$ python3 -q
>>> import numpy as np
>>> from numpy import linalg as LA
>>> np.set_printoptions(suppress=True, linewidth=120)
>>> W0 = np.load("run5.npy")
>>> W0.round(1) + 0
array([[ 0.4,  3.4,  3.6, -3.8,  6.4, -2.7,  1.9, -3.3,  1.3],
       [-3. ,  5.1,  1.2, -2.8,  7.4, -1.4,  1.5,  1.2,  1.9],
       [-2.2, -2.5,  3.2, -1.6, -5.8, -4.6,  5.9,  1.6, -6.9],
       [ 0.3, -3. ,  4.8, -2.5, -5.3, -5.3,  5.8, -1.8, -6.5],
       [ 3. ,  1.3,  5.5, -4.4,  4.1, -4.1,  2.6, -6.4, -0.3],
       [ 2.1,  1.8,  4.9, -4.2,  4.4, -3.7,  2.5, -5.3,  0. ],
       [ 3.5,  0.7,  6. , -4.6,  3.5, -4.4,  2.8, -7.1, -0.7],
       [ 3. ,  0.8,  5.6, -4.3,  3.2, -4.3,  2.9, -6.3, -0.8],
       [-3. ,  0.1,  2.2, -1.8, -1.6, -3.4,  4.5,  2.2, -4. ],
       [-2.4,  2.6,  2. , -2.5,  3.2, -2.5,  2.9,  0.9, -0.9],
       [-0.3,  1.9,  3.4, -3.3,  3.3, -3.2,  2.9, -2. , -0.8],
       [-2.2,  1.1,  2.4, -2.3,  0.6, -3.1,  3.8,  0.9, -2.6],
       [ 0.6,  3.4,  3.6, -3.9,  6.5, -2.7,  1.8, -3.5,  1.4],
       [-1.9,  3. ,  2.3, -2.9,  4.3, -2.4,  2.6,  0. , -0.1],
       [-2.2,  2.7,  2.2, -2.7,  3.5, -2.5,  2.8,  0.5, -0.6],
       [-1.1,  3. ,  2.7, -3.2,  4.8, -2.6,  2.4, -1. ,  0.2],
       [-1.7,  6.8,  1.6, -3.7, 11.2, -0.9,  0.3, -0.9,  4.5],
       [-2.1,  3.4,  2. , -2.8,  4.9, -2.2,  2.4,  0.3,  0.3],
       [-2.1,  4.2,  1.9, -3. ,  6.3, -1.9,  1.9,  0.1,  1.2],
       [-0.1,  5.3,  2.9, -4. ,  9.5, -1.8,  0.8, -2.9,  3.4],
       [ 3.5,  1.7,  5.8, -4.8,  5.2, -4. ,  2.3, -7.3,  0.5],
       [ 1.5,  2.3,  4.4, -4.1,  5.1, -3.4,  2.3, -4.6,  0.4],
       [ 0.3,  3.7,  3.5, -3.9,  6.8, -2.6,  1.7, -3.2,  1.5],
       [-0.9,  0.9,  3.3, -2.8,  1. , -3.5,  3.7, -1. , -2.3],
       [ 1.8,  0.2,  5. , -3.7,  1.4, -4.3,  3.5, -4.5, -2.1],
       [-2.2,  1.4,  2.4, -2.4,  1.1, -3. ,  3.6,  0.9, -2.3],
       [-0.1,  6.3,  2.6, -4.2, 11.3, -1.4,  0.2, -3.1,  4.5],
       [-2.9,  1.2,  2. , -2.1,  0.4, -2.9,  3.9,  1.8, -2.7],
       [ 1.5, -0.9,  5.1, -3.4, -0.8, -4.7,  4.3, -3.9, -3.5],
       [-5.4,  0.4,  0.7, -0.9, -2.6, -2.8,  4.9,  5.4, -4.7],
       [-3.2,  1.4,  1.8, -2. ,  0.6, -2.8,  3.8,  2.2, -2.6],
       [ 0.5,  2.2,  3.8, -3.6,  4.3, -3.2,  2.6, -3.1, -0.1],
       [ 4.2,  2.4,  6. , -5.1,  6.9, -3.9,  1.7, -8.3,  1.6],
       [-3.2,  0.7,  1.9, -1.9, -0.6, -3.1,  4.2,  2.4, -3.4],
       [-1.1, -1.5,  3.7, -2.3, -3.3, -4.4,  5.1, -0.2, -5.2]])
>>> # null space of dimension 6
>>> W2 = W0[[21, 23]].astype(float)
>>> for _ in range(6):
...     labels = LA.norm(W0[:, None] - W2, axis=-1).argmin(axis=1)
...     W2 = np.array([W0[labels == j].mean(axis=0) for j in range(2)])
... 
>>> labels
array([0, 0, 1, 1, 0, 0, 0, 0, 1, 1, 0, 1, 0, 0, 0, 0, 0, 0, 0, 0, 0, 0, 0, 1, 0, 1, 0, 1, 1, 1, 1, 0, 0, 1, 1])
>>> np.abs(W2[1] - W2[0]).argmax()
np.int64(4)
>>> print(np.round(W2[1] - W2[0], 1))
[-2.5 -2.9 -0.9  1.6 -6.7 -0.6  2.2  4.1 -4.4]
>>> out = W0 / LA.norm(W0, axis=1, keepdims=True)
>>> G = out @ out.T
>>> (G - 2 * np.eye(35)).round(6).argmax(axis=1)
array([12, 18, 34, 34,  7,  4,  7,  6, 33, 14, 31, 25,  0, 17,  9, 13, 26, 13, 17, 26,  4,  5,  0, 25,  7, 11, 19, 30,
       24, 33, 27, 21, 20,  8,  3])
>>> np.round(np.degrees(np.arccos(np.clip(G[1, 26], -1, 1))), 1)
np.float64(27.4)
>>> cen = W0 - W0.mean(axis=0)
>>> evecs = LA.svd(cen)[2][:3]
>>> out = cen - cen @ evecs.T @ evecs
>>> np.round(np.cov(cen @ evecs.T, rowvar=False), 1) + 0
array([[34.9,  0. ,  0. ],
       [ 0. , 16.7,  0. ],
       [ 0. ,  0. ,  0. ]])
>>> np.round((cen @ evecs.T).std(axis=0), 1) + 0
array([5.8, 4. , 0. ])
>>> np.round(out.std(axis=0), 1) + 0
array([0., 0., 0., 0., 0., 0., 0., 0., 0.])
>>> round(float(LA.norm(W0, 2) / LA.norm(W0)), 1)
0.8
>>> LA.matrix_rank(W0, rtol=0.1)
np.int64(3)
>>> data = np.loadtxt("a.csv", delimiter=",")
>>> data.round(1) + 0
array([[ 0.7, -0.1,  0.1, -0.3, -0.2, -0.1, -0.1,  0.1],
       [-0.1,  0.9,  0.1, -0.1,  0. , -0.1, -0.2,  0. ],
       [ 0.1,  0.1,  0.8,  0. , -0.1,  0.1,  0.3,  0. ],
       [-0.3, -0.1,  0. ,  0.7, -0.3,  0. ,  0. ,  0.2],
       [-0.2,  0. , -0.1, -0.3,  0.6,  0.1,  0.2,  0.2],
       [-0.1, -0.1,  0.1,  0. ,  0.1,  0.9, -0.2,  0. ],
       [-0.1, -0.2,  0.3,  0. ,  0.2, -0.2,  0.5, -0.1],
       [ 0.1,  0. ,  0. ,  0.2,  0.2,  0. , -0.1,  0.9]])
>>> r = LA.matrix_rank(data)
>>> r
np.int64(6)
>>> null = LA.svd(data)[2][r:].T
>>> [int(LA.matrix_rank(data[:i])) for i in range(1, len(data) + 1)]
[1, 2, 3, 4, 5, 6, 6, 6]
>>> np.allclose(data @ null, 0)
True
>>> null.shape
(8, 2)
>>> [int(LA.matrix_rank(data[:, :j + 1])) for j in range(8)]
[1, 2, 3, 4, 5, 6, 6, 6]
>>> Uu, sv, vt = LA.svd(data)
>>> sv.round(1) + 0
array([1., 1., 1., 1., 1., 1., 0., 0.])
>>> np.argmax(sv[:-1] / (sv[1:] + 1e-6)) + 1
np.int64(6)
>>> out = Uu[:, :6] @ np.diag(sv[:6]) @ vt[:6]
>>> LA.matrix_rank(data, rtol=0.05)
np.int64(6)
>>> out.round(1) + 0
array([[ 0.7, -0.1,  0.1, -0.3, -0.2, -0.1, -0.1,  0.1],
       [-0.1,  0.9,  0.1, -0.1,  0. , -0.1, -0.2,  0. ],
       [ 0.1,  0.1,  0.8,  0. , -0.1,  0.1,  0.3,  0. ],
       [-0.3, -0.1,  0. ,  0.7, -0.3,  0. ,  0. ,  0.2],
       [-0.2,  0. , -0.1, -0.3,  0.6,  0.1,  0.2,  0.2],
       [-0.1, -0.1,  0.1,  0. ,  0.1,  0.9, -0.2,  0. ],
       [-0.1, -0.2,  0.3,  0. ,  0.2, -0.2,  0.5, -0.1],
       [ 0.1,  0. ,  0. ,  0.2,  0.2,  0. , -0.1,  0.9]])
>>> round(float(LA.norm(data - out) / LA.norm(data)), 1)
0.0
>>> np.round(np.trace(LA.pinv(out) @ out), 1)
np.float64(6.0)
>>> np.unique(out.round(6), axis=0).shape
(8, 8)
>>> np.round(out @ LA.pinv(out) @ out, 1) + 0
array([[ 0.7, -0.1,  0.1, -0.3, -0.2, -0.1, -0.1,  0.1],
       [-0.1,  0.9,  0.1, -0.1,  0. , -0.1, -0.2,  0. ],
       [ 0.1,  0.1,  0.8,  0. , -0.1,  0.1,  0.3,  0. ],
       [-0.3, -0.1,  0. ,  0.7, -0.3,  0. ,  0. ,  0.2],
       [-0.2,  0. , -0.1, -0.3,  0.6,  0.1,  0.2,  0.2],
       [-0.1, -0.1,  0.1,  0. ,  0.1,  0.9, -0.2,  0. ],
       [-0.1, -0.2,  0.3,  0. ,  0.2, -0.2,  0.5, -0.1],
       [ 0.1,  0. ,  0. ,  0.2,  0.2,  0. , -0.1,  0.9]])
>>> np.abs(np.diag(LA.qr(out)[1])) > 1e-9
array([ True,  True,  True,  True,  True,  True, False, False])
